>>> import numpy as np
>>> import numpy.linalg as la
>>> np.set_printoptions(precision=4, suppress=True, linewidth=120)
>>> tidy = lambda a: np.round(a, 4) + 0
>>> cent = np.sign(np.array([[8, 7, -8, -6], [-5, 8, -1, -6], [4, -8, -2, 5], [4, -4, 1, -2]]))
>>> B = (np.tril(cent, -1) + np.eye(4)) @ (np.triu(cent, 1) + np.eye(4))
>>> w = np.array([3, 1, 0, -1])
>>> data = np.rint(B * w @ la.inv(B)) + 0
>>> data
array([[ 1., -1.,  0.,  1.],
       [ 0.,  3.,  0.,  0.],
       [ 0., -3.,  1., -1.],
       [ 0., -3.,  2., -2.]])
>>> f = np.array([1, 0])
>>> np.array([np.convolve(row, f, "same") for row in data])
array([[ 1., -1.,  0.,  1.],
       [ 0.,  3.,  0.,  0.],
       [ 0., -3.,  1., -1.],
       [ 0., -3.,  2., -2.]])
>>> np.cross(data[3, :3], data[2, :3])
array([3., 0., 0.])
>>> np.argsort(-la.norm(data, axis=0).round(6), kind="stable")[:3]
array([1, 3, 2])
>>> tidy(la.norm(data, 2) / la.norm(data))
np.float64(0.9238)
>>> la.matrix_rank(data, rtol=0.1)
np.int64(3)
>>> la.cond(data) > 100
np.True_
>>> Uu, sig, Vt = la.svd(data)
>>> vecs = Vt[:(sig > 1e-8).sum()]
>>> rng = np.random.default_rng(79)
>>> vec = data[3] + -2 * data[2] + rng.integers(2) * np.eye(4)[2]
>>> vec
array([0., 3., 0., 0.])
>>> tidy(vecs.T @ vecs)
array([[ 0.6667,  0.    ,  0.3333,  0.3333],
       [ 0.    ,  1.    ,  0.    ,  0.    ],
       [ 0.3333,  0.    ,  0.6667, -0.3333],
       [ 0.3333,  0.    , -0.3333,  0.6667]])
>>> la.matrix_rank(np.vstack([data, vec]))
np.int64(3)
>>> tidy(la.norm(vec - vecs.T @ vecs @ vec))
np.float64(0.0)
>>> B = np.array([[3, 3, 1, 0, 0, 1, 0, 1, 2, 1],
...     [2, 1, 2, 2, 1, 2, 2, 0, 0, 2],
...     [1, 0, 2, 0, 0, 1, 1, 2, 3, 0],
...     [0, 2, 1, 2, 0, 2, 0, 2, 1, 1],
...     [3, 2, 2, 2, 0, 2, 3, 0, 3, 0],
...     [2, 2, 1, 0, 3, 0, 0, 2, 1, 2],
...     [2, 0, 3, 2, 3, 3, 0, 0, 2, 3],
...     [3, 0, 3, 0, 2, 2, 2, 3, 0, 3],
...     [1, 2, 3, 2, 0, 0, 0, 3, 0, 0],
...     [0, 3, 2, 2, 1, 1, 0, 3, 1, 3]])
>>> feats = B - B.T
>>> feats
array([[ 0,  1,  0,  0, -3, -1, -2, -2,  1,  1],
       [-1,  0,  2,  0, -1,  0,  2,  0, -2, -1],
       [ 0, -2,  0, -1, -2,  0, -2, -1,  0, -2],
       [ 0,  0,  1,  0, -2,  2, -2,  2, -1, -1],
       [ 3,  1,  2,  2,  0, -1,  0, -2,  3, -1],
       [ 1,  0,  0, -2,  1,  0, -3,  0,  1,  1],
       [ 2, -2,  2,  2,  0,  3,  0, -2,  2,  3],
       [ 2,  0,  1, -2,  2,  0,  2,  0, -3,  0],
       [-1,  2,  0,  1, -3, -1, -2,  3,  0, -1],
       [-1,  1,  2,  1,  1, -1, -3,  0,  1,  0]])
>>> la.matrix_rank(feats)
np.int64(10)
>>> feats - feats[0]
array([[ 0,  0,  0,  0,  0,  0,  0,  0,  0,  0],
       [-1, -1,  2,  0,  2,  1,  4,  2, -3, -2],
       [ 0, -3,  0, -1,  1,  1,  0,  1, -1, -3],
       [ 0, -1,  1,  0,  1,  3,  0,  4, -2, -2],
       [ 3,  0,  2,  2,  3,  0,  2,  0,  2, -2],
       [ 1, -1,  0, -2,  4,  1, -1,  2,  0,  0],
       [ 2, -3,  2,  2,  3,  4,  2,  0,  1,  2],
       [ 2, -1,  1, -2,  5,  1,  4,  2, -4, -1],
       [-1,  1,  0,  1,  0,  0,  0,  5, -1, -2],
       [-1,  0,  2,  1,  4,  0, -1,  2,  0, -1]])
>>> feats.sum(axis=0)
array([  5,   1,  10,   1,  -7,   1, -10,  -2,   2,  -1])
>>> feats.mean(axis=0)
array([ 0.5,  0.1,  1. ,  0.1, -0.7,  0.1, -1. , -0.2,  0.2, -0.1])
>>> np.unravel_index(np.abs(feats).argmax(), feats.shape)
(np.int64(0), np.int64(4))
